$ python3 -q
>>> import numpy as np
>>> import numpy.linalg as la
>>> np.set_printoptions(precision=3, suppress=True, linewidth=120, floatmode="fixed")
>>> rd = lambda a: np.round(a, 3) + 0
>>> sv = 3 * 0.7 ** np.arange(9)
>>> O, _ = la.qr(np.array([[-0.8, -0.2, -0.7, -1.6, 0.1, -0.3, -0.5, -0.5, -0.5],
...     [0.7, 1.0, 0.8, 0.8, -0.3, 2.3, -0.6, 0.7, -0.8],
...     [-0.7, 1.5, 1.1, 1.0, -0.5, -1.0, 0.4, 0.5, 1.0],
...     [0.2, -2.1, 0.1, -0.2, -1.3, 2.8, -1.5, 1.6, -0.2],
...     [0.5, 0.1, 1.0, 0.4, -1.1, -0.5, 0.7, 1.4, 0.0],
...     [0.4, -0.4, -0.2, -0.3, -0.3, -0.3, -1.0, 0.5, -0.1],
...     [-0.5, 1.3, 0.2, -1.3, 1.0, 0.6, -0.5, 1.2, -1.1],
...     [-0.2, 1.2, 0.5, -0.4, -1.1, -1.2, -1.4, 0.0, 1.0],
...     [1.5, -0.9, 1.7, 0.5, 1.3, 0.9, 0.7, -0.4, 0.9]]))
>>> rng = np.random.default_rng(889)
>>> W0 = rng.normal(size=(14, 9)) * sv @ O
>>> rd(W0)
array([[ 3.092, -1.199,  2.691,  2.659, -0.361,  0.822,  1.478,  1.481, -2.157],
       [-0.361, -0.642, -1.333,  0.521, -0.501,  0.568, -0.295, -1.572,  1.767],
       [ 0.962, -0.036, -1.122,  0.111, -1.329,  2.969, -0.063, -0.801,  0.393],
       [ 1.604, -1.667,  1.580,  1.862,  0.773, -1.095, -0.232,  0.585, -1.518],
       [-1.243,  0.566,  1.100, -2.123,  0.124, -0.932, -0.292, -2.199,  2.587],
       [-0.645,  1.598,  0.874, -2.449, -0.200, -0.800, -1.591, -1.559,  1.171],
       [ 0.273, -0.118,  1.617,  0.312,  0.152, -1.314, -0.708, -0.343, -0.694],
       [-0.587,  0.452,  0.355, -1.141, -0.454,  3.224, -0.884, -3.342,  2.484],
       [ 0.144, -0.978,  1.050, -0.147,  0.387, -0.134, -0.106,  0.206,  0.523],
       [-1.874,  2.066, -1.642, -0.470,  0.467, -3.224, -0.198,  1.431, -0.208],
       [-0.328,  0.934, -0.126,  1.463,  0.989, -2.568,  0.326,  2.605, -2.777],
       [-0.180,  0.835,  0.181, -0.889,  0.014, -0.472,  0.232, -0.441, -0.115],
       [-2.398,  0.759, -1.939, -1.318,  0.134, -0.197,  0.462, -1.014,  1.965],
       [-3.961,  2.781, -2.586, -1.190,  1.158, -2.695,  0.464, -1.370,  1.445]])
>>> x0 = np.array([-2, -1, 2, 2, 3, 3, -2, 1, 0])
>>> target = W0 @ x0
>>> rd(la.lstsq(W0, target)[0])
array([-2.000, -1.000,  2.000,  2.000,  3.000,  3.000, -2.000,  1.000,  0.000])
>>> rd(la.solve(W0.T @ W0, W0.T @ target))
array([-2.000, -1.000,  2.000,  2.000,  3.000,  3.000, -2.000,  1.000,  0.000])
>>> rd(la.pinv(W0) @ W0)
array([[1.000, 0.000, 0.000, 0.000, 0.000, 0.000, 0.000, 0.000, 0.000],
       [0.000, 1.000, 0.000, 0.000, 0.000, 0.000, 0.000, 0.000, 0.000],
       [0.000, 0.000, 1.000, 0.000, 0.000, 0.000, 0.000, 0.000, 0.000],
       [0.000, 0.000, 0.000, 1.000, 0.000, 0.000, 0.000, 0.000, 0.000],
       [0.000, 0.000, 0.000, 0.000, 1.000, 0.000, 0.000, 0.000, 0.000],
       [0.000, 0.000, 0.000, 0.000, 0.000, 1.000, 0.000, 0.000, 0.000],
       [0.000, 0.000, 0.000, 0.000, 0.000, 0.000, 1.000, 0.000, 0.000],
       [0.000, 0.000, 0.000, 0.000, 0.000, 0.000, 0.000, 1.000, 0.000],
       [0.000, 0.000, 0.000, 0.000, 0.000, 0.000, 0.000, 0.000, 1.000]])
>>> target = target + 0.02 * rng.normal(size=14)
>>> rd(target)
array([ 5.649, -1.056,  0.308,  5.423, -4.153, -4.825,  0.991,  5.860,  3.676, -8.998, -0.388, -4.164, -4.610, -9.335])
>>> c, *_ = la.lstsq(W0, target)
>>> rd(la.norm(target - W0 @ c))
np.float64(0.027)
>>> rd(W0.T @ (target - W0 @ c))
array([0.000, 0.000, 0.000, 0.000, 0.000, 0.000, 0.000, 0.000, 0.000])
>>> M = np.load("layer8.npy")
>>> rd(M)
array([[ 0.707,  0.000, -0.707],
       [ 0.000,  1.000,  0.000],
       [ 0.707,  0.000,  0.707]])
>>> # 2 groups of indices that never mix
>>> u = np.array([2, 2])
>>> rd(np.cross(M[2, :3], M[1, :3]))
array([-0.707,  0.000,  0.707])
>>> rd(np.correlate(M[2], M[1], "full"))
array([0.000, 0.707, 0.000, 0.707, 0.000])
>>> def softmax(z):
...     e = np.exp(z - z.max(axis=-1, keepdims=True))
...     return e / e.sum(axis=-1, keepdims=True)
... 
>>> rd(softmax(10 * M[1]))
array([0.000, 1.000, 0.000])
>>> softmax(M).sum(axis=1)
array([1.000, 1.000, 1.000])
>>> scores = M @ M.T / np.sqrt(3)
>>> softmax(scores).round(6).argmax(axis=1)
array([0, 1, 2])
>>> rd(softmax(scores)[1] @ M)
array([0.374, 0.471, 0.000])
>>> rd(softmax(scores))
array([[0.471, 0.264, 0.264],
       [0.264, 0.471, 0.264],
       [0.264, 0.264, 0.471]])
>>> m1 = np.load("a.npy")
>>> m1
array([[ 5,  0,  0,  0,  0,  0,  0,  0,  0],
       [ 7, -7,  0,  0,  0,  0,  0,  0,  0],
       [-7, -9, -2,  0,  0,  0,  0,  0,  0],
       [-5,  2,  6,  6,  0,  0,  0,  0,  0],
       [ 8, -4,  2, -7,  4,  0,  0,  0,  0],
       [-9, -2, -9,  1, -7, -5,  0,  0,  0],
       [ 8,  7, -8,  5,  6, -1,  4,  0,  0],
       [ 7,  0,  0,  8, -1, -4,  2, -7,  0],
       [-9,  4,  1,  0,  6, -9,  3, -7,  1]])
>>> # triangular, det is the product of the diagonal
>>> O, r_ = la.qr(m1)
>>> np.trace(O @ O.T)
np.float64(9.0)
>>> rd(abs(r_[0, 0])), rd(la.norm(m1[:, 0]))
(np.float64(22.068), np.float64(22.068))
>>> rd(O.T @ O)
array([[1.000, 0.000, 0.000, 0.000, 0.000, 0.000, 0.000, 0.000, 0.000],
       [0.000, 1.000, 0.000, 0.000, 0.000, 0.000, 0.000, 0.000, 0.000],
       [0.000, 0.000, 1.000, 0.000, 0.000, 0.000, 0.000, 0.000, 0.000],
       [0.000, 0.000, 0.000, 1.000, 0.000, 0.000, 0.000, 0.000, 0.000],
       [0.000, 0.000, 0.000, 0.000, 1.000, 0.000, 0.000, 0.000, 0.000],
       [0.000, 0.000, 0.000, 0.000, 0.000, 1.000, 0.000, 0.000, 0.000],
       [0.000, 0.000, 0.000, 0.000, 0.000, 0.000, 1.000, 0.000, 0.000],
       [0.000, 0.000, 0.000, 0.000, 0.000, 0.000, 0.000, 1.000, 0.000],
       [0.000, 0.000, 0.000, 0.000, 0.000, 0.000, 0.000, 0.000, 1.000]])
>>> np.allclose(r_.T @ r_, m1.T @ m1)
True
